% python3 -q
>>> import numpy as np
>>> import numpy.linalg as la
>>> np.set_printoptions(precision=2, suppress=True, linewidth=160, floatmode="fixed")
>>> def rnd(a):
...     return np.round(a, 2) + 0
... 
>>> mat = np.load("w.npy")
>>> mat
array([[ 3.10,  4.00, -4.00, -1.00],
       [-4.00,  3.10, -3.00, -2.00],
       [-1.00,  1.00, -1.90,  5.00],
       [ 3.00,  4.00, -4.00, -0.90]])
>>> rnd(la.matrix_power(mat, 4))
array([[ -400.35, -1110.22,   995.26,  1007.80],
       [  916.36,   -72.47,  -115.75,  1266.29],
       [ -600.80,  -651.18,   654.29,   122.86],
       [ -400.35, -1110.22,   995.26,  1007.80]])
>>> rnd(la.det(mat))
np.float64(-2.61)
>>> np.allclose(mat, mat.T)
False
>>> la.determinant(mat)
Traceback (most recent call last):
  File "<python-input-9>", line 1, in <module>
    la.determinant(mat)
    ^^^^^^^^^^^^^^
AttributeError: module 'numpy.linalg' has no attribute 'determinant'
>>> B = np.array([[5, 5, 1, 5, 4],
...     [5, 1, 0, 3, 5],
...     [0, 3, 0, 3, 1],
...     [1, 2, 0, 2, 0],
...     [5, 1, 4, 1, 0]])
>>> arr = B + B.T
>>> arr
array([[10, 10,  1,  6,  9],
       [10,  2,  3,  5,  6],
       [ 1,  3,  0,  3,  5],
       [ 6,  5,  3,  4,  1],
       [ 9,  6,  5,  1,  0]])
>>> B = arr / la.norm(arr, axis=1, keepdims=True)
>>> C2 = B @ B.T
>>> np.argwhere(np.triu(np.abs(C2) > 0.95, 1))
array([], shape=(0, 2), dtype=int64)
>>> (np.abs(C2) > 0.9).astype(int)
array([[1, 0, 0, 0, 0],
       [0, 1, 0, 0, 0],
       [0, 0, 1, 0, 0],
       [0, 0, 0, 1, 1],
       [0, 0, 0, 1, 1]])
>>> (C2 - 2 * np.eye(5)).round(6).argmax(axis=1)
array([1, 0, 0, 4, 3])
>>> rnd(C2[0])
array([1.00, 0.88, 0.87, 0.88, 0.75])
>>> rnd(np.degrees(np.arccos(np.clip(C2[0, 4], -1, 1))))
np.float64(40.98)
>>> w, V = la.eigh(arr)
>>> x = np.array([2, 2, -3, 0, 0])
>>> (np.sign(V[:, -1].round(6)) == np.sign(V[0, -1].round(6))).astype(int)
array([1, 1, 1, 1, 1])
>>> rnd(la.eigvalsh(arr[1:, 1:]))
array([-6.82, -2.27,  1.86, 13.23])
>>> w, V = la.eig(arr)
>>> rnd(np.prod(w))
np.float64(3166.0)
>>> rnd(arr @ V[:, 0] - w[0] * V[:, 0])
array([0.00, 0.00, 0.00, 0.00, 0.00])
>>> rnd(np.sort(la.eigvals(arr.T)))
array([-8.21, -5.15,  1.27,  2.29, 25.79])
>>> rnd(np.sort(la.eigvals(arr @ arr)))
array([  1.61,   5.24,  26.49,  67.34, 665.31])
>>> w, V = la.eigh(arr)
>>> rnd(np.abs(V[:, -1]))
array([0.67, 0.48, 0.20, 0.34, 0.40])
>>> np.abs(V[:, -1]).round(6).argmax()
np.int64(0)
